>>> import numpy as np
>>> from numpy import linalg as LA
>>> np.set_printoptions(suppress=True, linewidth=100)
>>> mat = np.loadtxt("m.csv", delimiter=",")
>>> mat.round(3)
array([[ 0.359,  0.148,  0.063, -0.359, -0.275],
       [ 0.148,  0.061,  0.026, -0.148, -0.113],
       [ 0.063,  0.026,  0.011, -0.063, -0.048],
       [-0.359, -0.148, -0.063,  0.359,  0.275],
       [-0.275, -0.113, -0.048,  0.275,  0.21 ]])
>>> U, sv, Vt = LA.svd(mat)
>>> V = Vt[:(sv > 1e-8).sum()]
>>> rng = np.random.default_rng(6)
>>> vec = mat[2] + 2 * mat[4] + rng.integers(2) * np.eye(5)[1]
>>> vec.round(3)
array([-0.486, -0.2  , -0.086,  0.486,  0.371])
>>> LA.matrix_rank(np.vstack([mat, vec]))
np.int64(1)
>>> np.allclose(V.T @ V @ vec, vec)
True
>>> round(float(LA.norm(vec - V.T @ V @ vec)), 3)
0.0
>>> print(np.round(V.T @ V, 3))
[[ 0.359  0.148  0.063 -0.359 -0.275]
 [ 0.148  0.061  0.026 -0.148 -0.113]
 [ 0.063  0.026  0.011 -0.063 -0.048]
 [-0.359 -0.148 -0.063  0.359  0.275]
 [-0.275 -0.113 -0.048  0.275  0.21 ]]
>>> w, V = LA.eigh(mat)
>>> vec = np.array([7, 5, -2, 6, 2])
>>> np.round(LA.eigvalsh(mat[1:, 1:]), 3) + 0
array([0.   , 0.   , 0.   , 0.641])
>>> np.round(vec @ mat @ vec / (vec @ vec), 3), round(w[0], 3), round(w[-1], 3)
(np.float64(0.004), np.float64(-0.0), np.float64(1.0))
>>> round(float(vec @ mat @ vec), 3)
0.497
>>> np.round(np.abs(mat).sum(axis=1).max(), 3), round(float(np.abs(w).max()), 3)
(np.float64(1.204), 1.0)
>>> print(np.round(V * np.abs(w) @ V.T, 3))
[[ 0.359  0.148  0.063 -0.359 -0.275]
 [ 0.148  0.061  0.026 -0.148 -0.113]
 [ 0.063  0.026  0.011 -0.063 -0.048]
 [-0.359 -0.148 -0.063  0.359  0.275]
 [-0.275 -0.113 -0.048  0.275  0.21 ]]
>>> w1 = np.array([[-1, -3, -3], [0, 3, 0], [-3, 2, -2], [1, 1, -1], [-3, -2, -1]])
>>> coef = np.array([0, 9, 5])
>>> H = np.maximum(mat @ w1 + coef, 0)
>>> print((H > 0).astype(int))
[[0 1 1]
 [0 1 1]
 [0 1 1]
 [1 1 1]
 [1 1 1]]
>>> print((H > 0).mean(axis=0))
[0.4 1.  1. ]
>>> cent = np.array([[0, 3], [2, 0], [0, 1]])
>>> (H @ cent).round(6).argmax(axis=1)
array([0, 0, 0, 0, 0])
>>> A = np.load("mat.npy")
>>> A.round(3)
array([[-0.898, -0.036, -1.768,  0.259],
       [ 0.385, -0.692, -0.442, -1.782],
       [-0.513,  1.749,  0.106, -0.816],
       [ 1.668,  0.678, -0.817,  0.299]])
>>> t = np.radians(135)
>>> Rm = np.eye(4)
>>> Rm[2, 2] = Rm[3, 3] = np.cos(t)
>>> Rm[2, 3], Rm[3, 2] = -np.sin(t), np.sin(t)
>>> Rm.round(3)
array([[ 1.   ,  0.   ,  0.   ,  0.   ],
       [ 0.   ,  1.   ,  0.   ,  0.   ],
       [ 0.   ,  0.   , -0.707, -0.707],
       [ 0.   ,  0.   ,  0.707, -0.707]])
>>> M2 = A @ Rm.T
>>> np.round(np.abs(M2 - A).max(axis=0), 3)
array([0.   , 0.   , 2.835, 2.73 ])
>>> np.allclose(LA.norm(A, axis=1), LA.norm(M2, axis=1))
True
>>> np.allclose(A @ A.T, M2 @ M2.T)
True
>>> round(float(A[:, 2] @ A[:, 3]), 3)
0.0
>>> F = np.array([[3.1, 2.0, 0.0, 0.0, 1.0],
...     [1.0, 1.1, 2.0, 2.0, 2.0],
...     [3.0, 2.0, 3.1, 2.0, 0.0],
...     [2.0, 2.0, 3.0, 3.1, 3.0],
...     [3.0, 2.0, 0.0, 0.0, 1.1]])
>>> print(F)
[[3.1 2.  0.  0.  1. ]
 [1.  1.1 2.  2.  2. ]
 [3.  2.  3.1 2.  0. ]
 [2.  2.  3.  3.1 3. ]
 [3.  2.  0.  0.  1.1]]
>>> w1 = np.array([[-4, 2, -2, 0],
...     [0, 2, 4, -3],
...     [4, -4, -5, -2],
...     [2, -1, 5, 4],
...     [0, 5, 1, 5]])
>>> coef = np.array([9, 8, -6, -4])
>>> H = np.maximum(F @ w1 + coef, 0)
>>> print(H.round(3))
[[ 0.  23.2  0.   0. ]
 [17.  12.2  0.   6.7]
 [13.4  3.6  0.   0. ]
 [19.2 15.9  1.5 11.4]
 [ 0.  23.5  0.   0. ]]
>>> cent = np.array([[0, 1, -1], [-2, 0, 0], [-1, 0, -2], [-1, 0, 1]])
>>> print((H @ cent).round(6).argmax(axis=1))
[1 1 1 1 1]
>>> print(w1 @ cent)
[[ -2  -4   8]
 [ -5   0 -11]
 [ 15   4   4]
 [ -7   2  -8]
 [-16   0   3]]
>>> hat = np.triu(np.array([[0, 0, 2, 2, 0],
...     [0, 1, 2, 1, 1],
...     [1, 0, 0, 0, 1],
...     [2, 2, 2, 1, 1],
...     [1, 1, 1, 0, 2]]), 1) + np.eye(5)
>>> M2 = hat @ F @ LA.inv(hat)
>>> np.round(np.trace(M2), 3), np.trace(F)
(np.float64(11.5), np.float64(11.5))
>>> np.round(LA.det(M2), 3)
np.float64(-0.186)
>>> LA.matrix_rank(M2)
np.int64(5)
>>> U, sv, Vt = LA.svd(F)
>>> sv.round(3)
array([9.188, 3.94 , 2.3  , 0.073, 0.031])
>>> M2 = U[:, :3] @ np.diag(sv[:3]) @ Vt[:3]
>>> LA.matrix_rank(M2)
np.int64(3)
>>> round(float(LA.norm(F - M2) / LA.norm(F)), 3)
0.008
>>> round(float(np.abs(F - M2).max()), 3)
0.042
>>> np.round(LA.norm(F - M2, 2), 3), round(float(sv[3]), 3)
(np.float64(0.073), 0.073)
>>> Q, V = LA.qr(F[:, :2])[0], LA.qr(F[:, 2:])[0]
>>> sv = LA.svd(Q.T @ V, compute_uv=False)
>>> print(np.round(np.degrees(np.arccos(sv.clip(0, 1))), 3))
[ 2.196 10.326]
>>> M2 = F + rng.integers(-2, 3, (5, 3)) @ rng.integers(-2, 3, (3, 5))
>>> M2.round(3)
array([[ 1.1,  0. ,  0. , -2. ,  0. ],
       [ 7. ,  3.1,  0. , -2. ,  7. ],
       [ 6. ,  5. ,  3.1,  8. ,  1. ],
       [-2. ,  2. ,  5. ,  9.1, -1. ],
       [ 0. ,  3. ,  2. , -2. , -0.9]])
>>> np.abs(M2 - F).sum(axis=1)
array([ 7., 19., 13., 16., 10.])
>>> np.round(LA.svd(M2 - F, compute_uv=False), 3) + 0
array([12.502,  9.025,  3.041,  0.   ,  0.   ])
>>> m1 = np.array([[1.0, 0.0, -1.0], [1.0, 0.0, -1.0], [-2.0, 2.0, 2.0]])
>>> T = np.stack([m1, 5 * m1, m1[::-1]])
>>> T.shape
(3, 3, 3)
>>> labels = rng.permutation(3)
>>> print(labels)
[1 0 2]
>>> M2 = m1[labels][:, labels]
>>> M2
array([[ 0.,  1., -1.],
       [ 0.,  1., -1.],
       [ 2., -2.,  2.]])
>>> np.round(np.sort(np.abs(LA.eigvals(M2))), 3) + 0
array([0., 1., 2.])
>>> np.trace(M2)
np.float64(3.0)
>>> w, V = LA.eigh(mat)
>>> np.round(LA.eigvalsh(mat + 3 * np.eye(5)), 3)
array([3., 3., 3., 3., 4.])
>>> np.round(LA.svd(mat, compute_uv=False), 3) + 0
array([1., 0., 0., 0., 0.])
>>> print(np.round(V.T @ V, 3) + 0)
[[1. 0. 0. 0. 0.]
 [0. 1. 0. 0. 0.]
 [0. 0. 1. 0. 0.]
 [0. 0. 0. 1. 0.]
 [0. 0. 0. 0. 1.]]
>>> w.sum(), np.trace(mat)
(np.float64(1.0), np.float64(1.0))
>>> np.round(np.abs(V[:, -1]), 3)
array([0.599, 0.247, 0.106, 0.599, 0.458])
>>> w.round(3) + 0
array([0., 0., 0., 0., 1.])
>>> print(np.round(V.T @ mat @ V, 3) + 0)
[[0. 0. 0. 0. 0.]
 [0. 0. 0. 0. 0.]
 [0. 0. 0. 0. 0.]
 [0. 0. 0. 0. 0.]
 [0. 0. 0. 0. 1.]]
>>> print(round(float(LA.norm(m1, 2) / LA.norm(m1)), 3))
0.966
>>> np.argsort(-LA.norm(m1, axis=0).round(6), kind="stable")[:3]
array([0, 2, 1])
>>> [round(float(x), 3) for x in LA.svd(m1, compute_uv=False)[:3]]
[3.864, 1.035, 0.0]
>>> t = np.radians(120)
>>> Rm = np.eye(3)
>>> Rm[0, 0] = Rm[1, 1] = np.cos(t)
>>> Rm[0, 1], Rm[1, 0] = -np.sin(t), np.sin(t)
>>> Rm.round(3)
array([[-0.5  , -0.866,  0.   ],
       [ 0.866, -0.5  ,  0.   ],
       [ 0.   ,  0.   ,  1.   ]])
>>> M2 = m1 @ Rm.T
>>> round(LA.det(Rm), 3), np.round(np.trace(Rm), 3)
(np.float64(1.0), np.float64(0.0))
>>> np.round(LA.svd(m1, compute_uv=False), 3) + 0, np.round(LA.svd(M2, compute_uv=False), 3) + 0
(array([3.864, 1.035, 0.   ]), array([3.864, 1.035, 0.   ]))
>>> print(M2.round(3))
[[-0.5    0.866 -1.   ]
 [-0.5    0.866 -1.   ]
 [-0.732 -2.732  2.   ]]
>>> feats = np.vander(np.arange(3) - 2, 4, increasing=True)
>>> print(feats)
[[ 1 -2  4 -8]
 [ 1 -1  1 -1]
 [ 1  0  0  0]]
>>> vec = np.array([1, 1, 3, 0, -2])
>>> a = np.maximum(mat @ vec, 0)
>>> a.round(3)
array([1.246, 0.513, 0.22 , 0.   , 0.   ])
>>> print(np.round(mat.T @ a, 3))
[ 0.537  0.221  0.095 -0.537 -0.411]
>>> np.round(np.maximum(mat @ vec, 0) - np.maximum(-mat @ vec, 0), 3)
array([ 1.246,  0.513,  0.22 , -1.246, -0.953])
>>> np.round(mat * (a > 1e-9)[:, None], 3)
array([[ 0.359,  0.148,  0.063, -0.359, -0.275],
       [ 0.148,  0.061,  0.026, -0.148, -0.113],
       [ 0.063,  0.026,  0.011, -0.063, -0.048],
       [-0.   , -0.   , -0.   ,  0.   ,  0.   ],
       [-0.   , -0.   , -0.   ,  0.   ,  0.   ]])
>>> M2 = feats + rng.integers(-2, 3, (3, 1)) @ rng.integers(-2, 3, (1, 4))
>>> print(M2)
[[ 1 -6  2 -8]
 [ 1 -3  0 -1]
 [ 1 -2 -1  0]]
>>> print(LA.matrix_rank(M2 - feats, tol=1e-8))
1
>>> np.abs(M2 - feats).sum(axis=1)
array([6, 3, 3])
>>> M2 = feats[0, 0] * feats[1:] - np.outer(feats[1:, 0], feats[0])
>>> M2
array([[ 0,  1, -3,  7],
       [ 0,  2, -4,  8]])
>>> feats[:, 0] / feats[0, 0]
array([1., 1., 1.])
>>> f, v = feats[1], feats[2]
>>> f @ f
np.int64(4)
>>> pr = (f @ v) / (f @ f) * f
>>> v - pr
array([ 0.75,  0.25, -0.25,  0.25])
>>> np.round(LA.norm(f + v) ** 2 + LA.norm(f - v) ** 2, 3)
np.float64(10.0)
>>> pr
array([ 0.25, -0.25,  0.25, -0.25])
>>> data = np.array([[0.5, 0.5], [0.0, 1.0]])
>>> def softmax(z):
...     e = np.exp(z - z.max(axis=-1, keepdims=True))
...     return e / e.sum(axis=-1, keepdims=True)
... 
>>> softmax(data).sum(axis=1)
array([1., 1.])
>>> np.round(softmax(data[1]), 3)
array([0.269, 0.731])
>>> np.round(softmax(10 * data[1]), 3) + 0
array([0., 1.])
>>> scores = data @ data.T / np.sqrt(2)
>>> print(softmax(scores).round(6).argmax(axis=1))
[0 1]
>>> np.round(softmax(scores)[1] @ data, 3)
array([0.206, 0.794])
>>> np.round(softmax(scores + np.triu(np.full(scores.shape, -np.inf), 1)), 3)
array([[1.   , 0.   ],
       [0.413, 0.587]])
>>> K = np.loadtxt("data.csv", delimiter=",")
>>> K
array([[2., 1., 0., 0.],
       [0., 2., 1., 0.],
       [0., 0., 2., 1.],
       [0., 0., 0., 2.]])
>>> np.round(LA.matrix_power(K - np.diag(np.diag(K)), 4), 3)
array([[0., 0., 0., 0.],
       [0., 0., 0., 0.],
       [0., 0., 0., 0.],
       [0., 0., 0., 0.]])
>>> [int(LA.matrix_rank(LA.matrix_power(K, p))) for p in range(1, 5)]
[4, 4, 4, 4]
>>> K @ K
array([[4., 4., 1., 0.],
       [0., 4., 4., 1.],
       [0., 0., 4., 4.],
       [0., 0., 0., 4.]])
>>> T = np.stack([K, 4 * K, K[::-1]])
>>> T.sum(axis=0)
array([[10.,  5.,  0.,  2.],
       [ 0., 10.,  7.,  1.],
       [ 0.,  2., 11.,  5.],
       [ 2.,  1.,  0., 10.]])
>>> np.einsum("bij,cij->bc", T, T)
array([[ 19.,  76.,   4.],
       [ 76., 304.,  16.],
       [  4.,  16.,  19.]])
>>> vec = np.array([1, 2, 1, 2])
>>> K @ vec
array([4., 5., 4., 4.])
>>> K @ (2 * vec)
array([ 8., 10.,  8.,  8.])
>>> LA.norm(K @ vec) <= LA.norm(K, 2) * LA.norm(vec) + 1e-9
np.True_
>>> np.sign((K @ vec).round(6))
array([1., 1., 1., 1.])
